% ipython --no-banner

In [1]: import numpy as np

In [2]: import numpy.linalg as la

In [3]: np.set_printoptions(precision=3, suppress=True, linewidth=140)

In [4]: data = np.load("a.npy")

In [5]: data
Out[5]: 
array([[ 4,  4, -2,  2,  2, -1],
       [-2,  2, -2, -1,  1, -1],
       [-6, -2, -6, -3, -1, -3],
       [-4, -4,  2, -2, -2,  1],
       [ 2, -2,  2,  1, -1,  1],
       [ 6,  2,  6,  3,  1,  3]])

In [6]: rank = la.matrix_rank(data)

In [7]: rank
Out[7]: np.int64(3)

In [8]: ns = la.svd(data)[2][rank:].T

In [9]: [int(la.matrix_rank(np.delete(data, i, axis=0))) for i in range(6)]
Out[9]: [3, 3, 3, 3, 3, 3]

In [10]: np.allclose(data @ ns, 0)
Out[10]: True

In [11]: np.round(data @ ns, 3) + 0
Out[11]: 
array([[0., 0., 0.],
       [0., 0., 0.],
       [0., 0., 0.],
       [0., 0., 0.],
       [0., 0., 0.],
       [0., 0., 0.]])

In [12]: np.round(ns @ ns.T, 3) + 0
Out[12]: 
array([[ 0.2,  0. ,  0. , -0.4,  0. ,  0. ],
       [ 0. ,  0.2,  0. ,  0. , -0.4,  0. ],
       [ 0. ,  0. ,  0.2,  0. ,  0. , -0.4],
       [-0.4,  0. ,  0. ,  0.8,  0. ,  0. ],
       [ 0. , -0.4,  0. ,  0. ,  0.8,  0. ],
       [ 0. ,  0. , -0.4,  0. ,  0. ,  0.8]])

In [13]: data @ la.pinv(data) @ data
Out[13]: 
array([[ 4.,  4., -2.,  2.,  2., -1.],
       [-2.,  2., -2., -1.,  1., -1.],
       [-6., -2., -6., -3., -1., -3.],
       [-4., -4.,  2., -2., -2.,  1.],
       [ 2., -2.,  2.,  1., -1.,  1.],
       [ 6.,  2.,  6.,  3.,  1.,  3.]])

In [14]: np.round(np.trace(la.pinv(data) @ data), 3)
Out[14]: np.float64(3.0)

In [15]: la.lstsq(data[:-1].T, data[-1])[2]
Out[15]: np.int32(3)

In [16]: np.unique(data.round(6), axis=0).shape
Out[16]: (6, 6)

In [17]: np.allclose(data[:-1].T @ la.lstsq(data[:-1].T, data[-1])[0], data[-1])
Out[17]: True

In [18]: Y = data / la.norm(data, axis=1, keepdims=True)

In [19]: C2 = Y @ Y.T

In [20]: (np.abs(C2) > 0.9).astype(int)
Out[20]: 
array([[1, 0, 0, 1, 0, 0],
       [0, 1, 0, 0, 1, 0],
       [0, 0, 1, 0, 0, 1],
       [1, 0, 0, 1, 0, 0],
       [0, 1, 0, 0, 1, 0],
       [0, 0, 1, 0, 0, 1]])

In [21]: round(np.degrees(np.arccos(np.clip(C2[1, 4], -1, 1))), 3)
Out[21]: np.float64(180.0)

In [22]: feats = np.loadtxt("data.csv", delimiter=",")

In [23]: feats
Out[23]: 
array([[ 6.,  6.,  2.,  2.,  0.,  1.,  3.,  1.,  2.],
       [ 6., -2., -3.,  1., -3.,  0., -2., -4.,  1.],
       [ 2., -3., -6., -4., -5.,  0.,  2., -4., -4.],
       [ 2.,  1., -4., -4., -2.,  0.,  0.,  1.,  5.],
       [ 0., -3., -5., -2.,  6., -1.,  0.,  3.,  0.],
       [ 1.,  0.,  0.,  0., -1., -6.,  1.,  1., -1.],
       [ 3., -2.,  2.,  0.,  0.,  1., -4.,  4., -1.],
       [ 1., -4., -4.,  1.,  3.,  1.,  4.,  2.,  2.],
       [ 2.,  1., -4.,  5.,  0., -1., -1.,  2.,  0.]])

In [24]: vec = np.array([-3, -3, 3, -2, 0, 3, 0, 0, -1])

In [25]: y = feats @ vec

In [26]: y
Out[26]: array([-33., -24.,  -3., -18.,  -5., -20.,   7.,  -4., -34.])

In [27]: np.round(la.solve(feats, y), 3) + 0
Out[27]: array([-3., -3.,  3., -2.,  0.,  3.,  0.,  0., -1.])

In [28]: np.argsort(-la.norm(data, axis=0).round(6), kind="stable")[:3]
Out[28]: array([0, 2, 1])

In [29]: [round(float(x), 3) for x in la.svd(data, compute_uv=False)[:3]]
Out[29]: [14.846, 9.032, 2.83]

In [30]: np.all(la.eigvalsh(feats) > 0)
Out[30]: np.False_

In [31]: round(la.eigvalsh(feats).min(), 3)
Out[31]: np.float64(-13.664)

In [32]: evals, vecs = la.eigh(feats)

In [33]: la.eigvalsh(feats + -1 * np.eye(9))
Out[33]: array([-14.664,  -9.105,  -8.218,  -7.477,  -5.095,   2.49 ,   4.231,   9.931,  10.907])

In [34]: np.round(vecs.T @ vecs, 3) + 0
Out[34]: 
array([[1., 0., 0., 0., 0., 0., 0., 0., 0.],
       [0., 1., 0., 0., 0., 0., 0., 0., 0.],
       [0., 0., 1., 0., 0., 0., 0., 0., 0.],
       [0., 0., 0., 1., 0., 0., 0., 0., 0.],
       [0., 0., 0., 0., 1., 0., 0., 0., 0.],
       [0., 0., 0., 0., 0., 1., 0., 0., 0.],
       [0., 0., 0., 0., 0., 0., 1., 0., 0.],
       [0., 0., 0., 0., 0., 0., 0., 1., 0.],
       [0., 0., 0., 0., 0., 0., 0., 0., 1.]])

In [35]: (evals > 1e-8).sum(), (evals < -1e-8).sum()
Out[35]: (np.int64(4), np.int64(5))

In [36]: la.eigvalsh(feats @ feats)
Out[36]: array([ 12.178,  16.766,  27.36 ,  41.949,  52.1  ,  65.691, 119.479, 141.781, 186.697])

In [37]: W1 = np.array([[1, -3, -2],
    ...:     [-3, 2, 2],
    ...:     [1, -1, -1],
    ...:     [2, -3, 0],
    ...:     [-2, -1, -1],
    ...:     [0, -3, 0],
    ...:     [0, -1, -3],
    ...:     [-2, 3, -3],
    ...:     [-2, -2, 0]])

In [38]: b = np.array([-1, -1, 3])

In [39]: act = np.maximum(feats @ W1 + b, 0)

In [40]: act
Out[40]: 
array([[ 0.,  0.,  0.],
       [22.,  0., 11.],
       [22.,  4., 10.],
       [ 0.,  6.,  4.],
       [ 0., 10.,  0.],
       [ 2., 19.,  0.],
       [ 4.,  0.,  0.],
       [ 0.,  0.,  0.],
       [ 0.,  0.,  2.]])

In [41]: Z = np.array([[7, 0], [-3, -5], [5, -2]])

In [42]: act @ Z
Out[42]: 
array([[  0.,   0.],
       [209., -22.],
       [192., -40.],
       [  2., -38.],
       [-30., -50.],
       [-43., -95.],
       [ 28.,   0.],
       [  0.,   0.],
       [ 10.,  -4.]])

In [43]: W1 @ Z
Out[43]: 
array([[  6,  19],
       [-17, -14],
       [  5,   7],
       [ 23,  15],
       [-16,   7],
       [  9,  15],
       [-12,  11],
       [-38,  -9],
       [ -8,  10]])

In [44]: arr = np.load("block0.npy")

In [45]: arr
Out[45]: 
array([[0.5, 0.5, 0. , 0. ],
       [0. , 1. , 0. , 0. ],
       [0. , 0. , 1. , 0. ],
       [0.5, 0. , 0. , 0.5]])

In [46]: (arr - arr.T) / 2
Out[46]: 
array([[ 0.  ,  0.25,  0.  , -0.25],
       [-0.25,  0.  ,  0.  ,  0.  ],
       [ 0.  ,  0.  ,  0.  ,  0.  ],
       [ 0.25,  0.  ,  0.  ,  0.  ]])

In [47]: np.trace(arr)
Out[47]: np.float64(3.0)

In [48]: round(np.abs(la.eigvals(arr)).max(), 3)
Out[48]: np.float64(1.0)

In [49]: la.matrix_power(arr, 3)
Out[49]: 
array([[0.125, 0.875, 0.   , 0.   ],
       [0.   , 1.   , 0.   , 0.   ],
       [0.   , 0.   , 1.   , 0.   ],
       [0.375, 0.5  , 0.   , 0.125]])

In [50]: arr @ arr
Out[50]: 
array([[0.25, 0.75, 0.  , 0.  ],
       [0.  , 1.  , 0.  , 0.  ],
       [0.  , 0.  , 1.  , 0.  ],
       [0.5 , 0.25, 0.  , 0.25]])

In [51]: np.sort(np.abs(la.eigvals(arr)))
Out[51]: array([0.5, 0.5, 1. , 1. ])

In [52]: arr.reshape(-1, 2)
Out[52]: 
array([[0.5, 0.5],
       [0. , 0. ],
       [0. , 1. ],
       [0. , 0. ],
       [0. , 0. ],
       [1. , 0. ],
       [0.5, 0. ],
       [0. , 0.5]])

In [53]: blk = arr.reshape(4, 2, -1)

In [54]: blk.sum(axis=1)
Out[54]: 
array([[0.5, 0.5],
       [0. , 1. ],
       [1. , 0. ],
       [0.5, 0.5]])

In [55]: blk.shape
Out[55]: (4, 2, 2)

In [56]: blk[:, 0]
Out[56]: 
array([[0.5, 0.5],
       [0. , 1. ],
       [0. , 0. ],
       [0.5, 0. ]])

In [57]: np.swapaxes(blk, 1, 2)[3]
Out[57]: 
array([[0.5, 0. ],
       [0. , 0.5]])

In [58]: evals, vecs = la.eig(arr)

In [59]: np.sort(la.eigvals(arr @ arr))
Out[59]: array([0.25, 0.25, 1.  , 1.  ])

In [60]: np.sort(la.eigvals(la.inv(arr)))
Out[60]: array([1., 1., 2., 2.])

In [61]: np.sort(la.eigvals(arr.T))
Out[61]: array([0.5, 0.5, 1. , 1. ])

In [62]: evals
Out[62]: array([0.5, 0.5, 1. , 1. ])

In [63]: np.prod(evals)
Out[63]: np.float64(0.25)

In [64]: q, r_ = la.qr(arr)

In [65]: np.round(q.T @ q, 3) + 0
Out[65]: 
array([[1., 0., 0., 0.],
       [0., 1., 0., 0.],
       [0., 0., 1., 0.],
       [0., 0., 0., 1.]])

In [66]: np.abs(np.diag(r_))
Out[66]: array([0.707, 1.061, 1.   , 0.333])

In [67]: np.allclose(r_.T @ r_, arr.T @ arr)
Out[67]: True

In [68]: q.shape, r_.shape
Out[68]: ((4, 4), (4, 4))

In [69]: r_
Out[69]: 
array([[-0.707, -0.354,  0.   , -0.354],
       [ 0.   , -1.061,  0.   ,  0.118],
       [ 0.   ,  0.   ,  1.   ,  0.   ],
       [ 0.   ,  0.   ,  0.   ,  0.333]])

In [70]: np.round(abs(r_[0, 0]), 3), round(la.norm(arr[:, 0]), 3)
Out[70]: (np.float64(0.707), np.float64(0.707))

In [71]: np.round(np.trace(q @ q.T), 3)
Out[71]: np.float64(4.0)
